$ python3 -q
>>> import numpy as np
>>> np.set_printoptions(suppress=True, linewidth=200)
>>> tidy = lambda a: np.round(a, 1) + 0
>>> data = np.load("mat.npy")
>>> data
array([[4, 3, 4, 3, 4, 3],
       [4, 5, 4, 5, 4, 5],
       [5, 1, 5, 1, 5, 1],
       [4, 3, 4, 3, 4, 3],
       [4, 5, 4, 5, 4, 5],
       [5, 1, 5, 1, 5, 1]])
>>> Uu, sigma, vt = np.linalg.svd(data)
>>> vecs = vt[:(sigma > 1e-8).sum()]
>>> rng = np.random.default_rng(227)
>>> x0 = data[5] + 2 * data[3] + rng.integers(2) * np.eye(6)[4]
>>> x0
array([13.,  7., 13.,  7., 13.,  7.])
>>> np.allclose(vecs.T @ vecs @ x0, x0)
True
>>> np.linalg.matrix_rank(np.vstack([data, x0]))
np.int64(2)
>>> B = data / np.sqrt((data ** 2).mean(axis=1, keepdims=True))
>>> print(tidy(B[1]))
[0.9 1.1 0.9 1.1 0.9 1.1]
>>> np.linalg.matrix_rank(B) == np.linalg.matrix_rank(data)
np.True_
>>> tidy(np.linalg.norm(B, axis=1))
array([2.4, 2.4, 2.4, 2.4, 2.4, 2.4])
>>> arr = np.load("m.npy")
>>> arr
array([[-1., -3., -3., -7.],
       [ 0.,  4.,  0.,  6.],
       [ 0.,  3.,  2.,  7.],
       [ 0., -3.,  0., -5.]])
>>> w, vecs = np.linalg.eig(arr)
>>> print(tidy(np.sort(np.linalg.eigvals(np.linalg.inv(arr)))))
[-1.  -0.5  0.5  1. ]
>>> tidy(np.sort(np.linalg.eigvals(arr.T)))
array([-2., -1.,  1.,  2.])
>>> np.prod(w)
np.float64(4.0)
>>> tidy(np.sort(np.linalg.eigvals(arr @ arr)))
array([1., 1., 4., 4.])
>>> arr @ vecs[:, 0] - w[0] * vecs[:, 0]
array([0., 0., 0., 0.])
>>> np.einsum("ii->", arr)
np.float64(0.0)
>>> print(np.poly(arr))
[ 1.  0. -5.  0.  4.]
>>> tidy(np.linalg.det(arr[::-1]))
np.float64(4.0)
>>> tidy(np.linalg.det(arr.T))
np.float64(4.0)
>>> idx = rng.permutation(4)
>>> idx
array([0, 3, 1, 2])
>>> B = arr[idx][:, idx]
>>> np.trace(B)
np.float64(0.0)
>>> np.diag(B)
array([-1., -5.,  4.,  2.])
>>> x0 = np.array([0, 0, 3, 0])
>>> target = arr @ x0
>>> target
array([-9.,  0.,  6.,  0.])
>>> tidy(np.linalg.solve(arr, target + arr[:, 3]))
array([0., 0., 3., 1.])
>>> M = np.loadtxt("a.csv", delimiter=",")
>>> tidy(M)
array([[-0.2,  0.2, -0.5, -0.8,  0.1,  0. ,  0.1],
       [ 0.5, -0.6, -0.2, -0.2, -0.5,  0.2, -0.2],
       [-0.5,  0.2, -0.2,  0.3, -0.7,  0.2,  0.3],
       [ 0.2, -0.2, -0.1,  0.1,  0.4,  0.7,  0.6],
       [ 0.3,  0.5,  0.6, -0.3, -0.3,  0.3, -0.1],
       [ 0.2,  0.4, -0.6,  0.3,  0.1,  0.3, -0.5],
       [ 0.6,  0.3, -0.3,  0.1, -0.1, -0.5,  0.5]])
>>> # orthonormal columns
>>> x0 = np.array([-3, 2, 1, 1, 2, 0, -3])
>>> tidy(M * x0)
array([[ 0.5,  0.4, -0.5, -0.8,  0.1,  0. , -0.4],
       [-1.4, -1.2, -0.2, -0.2, -1.1,  0. ,  0.7],
       [ 1.4,  0.4, -0.2,  0.3, -1.4,  0. , -1. ],
       [-0.7, -0.3, -0.1,  0.1,  0.7,  0. , -1.7],
       [-1. ,  1.1,  0.6, -0.3, -0.5,  0. ,  0.2],
       [-0.5,  0.8, -0.6,  0.3,  0.2,  0. ,  1.6],
       [-1.7,  0.6, -0.3,  0.1, -0.3,  0. , -1.4]])
>>> np.linalg.norm(M @ x0) <= np.linalg.norm(M, 2) * np.linalg.norm(x0) + 1e-9
np.True_
>>> np.sign((M @ x0).round(6))
array([-1., -1., -1., -1.,  1.,  1., -1.])
>>> tidy(M @ (2 * x0))
array([-1.3, -6.7, -1.1, -3.9,  0.1,  3.7, -5.9])
>>> tidy(np.einsum("ij,j->i", M, x0))
array([-0.7, -3.3, -0.6, -2. ,  0. ,  1.9, -3. ])
>>> tidy(M @ np.eye(7)[6])
array([ 0.1, -0.2,  0.3,  0.6, -0.1, -0.5,  0.5])
>>> idx = rng.permutation(7)
>>> print(idx)
[5 0 6 3 1 4 2]
>>> B = M[idx][:, idx]
>>> tidy(np.sort(np.abs(np.linalg.eigvals(B))))
array([1., 1., 1., 1., 1., 1., 1.])
>>> mat = np.loadtxt("block8.csv", delimiter=",")
>>> mat
array([[ 0.,  0.,  0., -8.,  0.],
       [ 0.,  0.,  0., -1., -6.],
       [ 0.,  0.,  0.,  1., -6.],
       [-8., -1.,  1.,  0.,  0.],
       [ 0., -6., -6.,  0.,  0.]])
>>> tidy(np.linalg.norm(mat, axis=1))
array([8. , 6.1, 6.1, 8.1, 8.5])
>>> mat[0] @ mat[4]
np.float64(0.0)
>>> Uu, sigma, vt = np.linalg.svd(mat)
>>> vecs = vt[:(sigma > 1e-8).sum()]
>>> x0 = mat[0] + -2 * mat[3] + rng.integers(2) * np.eye(5)[2]
>>> x0
array([16.,  2., -2., -8.,  0.])
>>> tidy(vecs.T @ vecs)
array([[ 1. ,  0.1, -0.1,  0. ,  0. ],
       [ 0.1,  0.5,  0.5,  0. ,  0. ],
       [-0.1,  0.5,  0.5,  0. ,  0. ],
       [ 0. ,  0. ,  0. ,  1. ,  0. ],
       [ 0. ,  0. ,  0. ,  0. ,  1. ]])
>>> print(np.allclose(vecs.T @ vecs @ x0, x0))
True
>>> print(tidy(np.linalg.norm(x0 - vecs.T @ vecs @ x0)))
0.0
>>> tidy(np.diag(vecs.T @ vecs))
array([1. , 0.5, 0.5, 1. , 1. ])
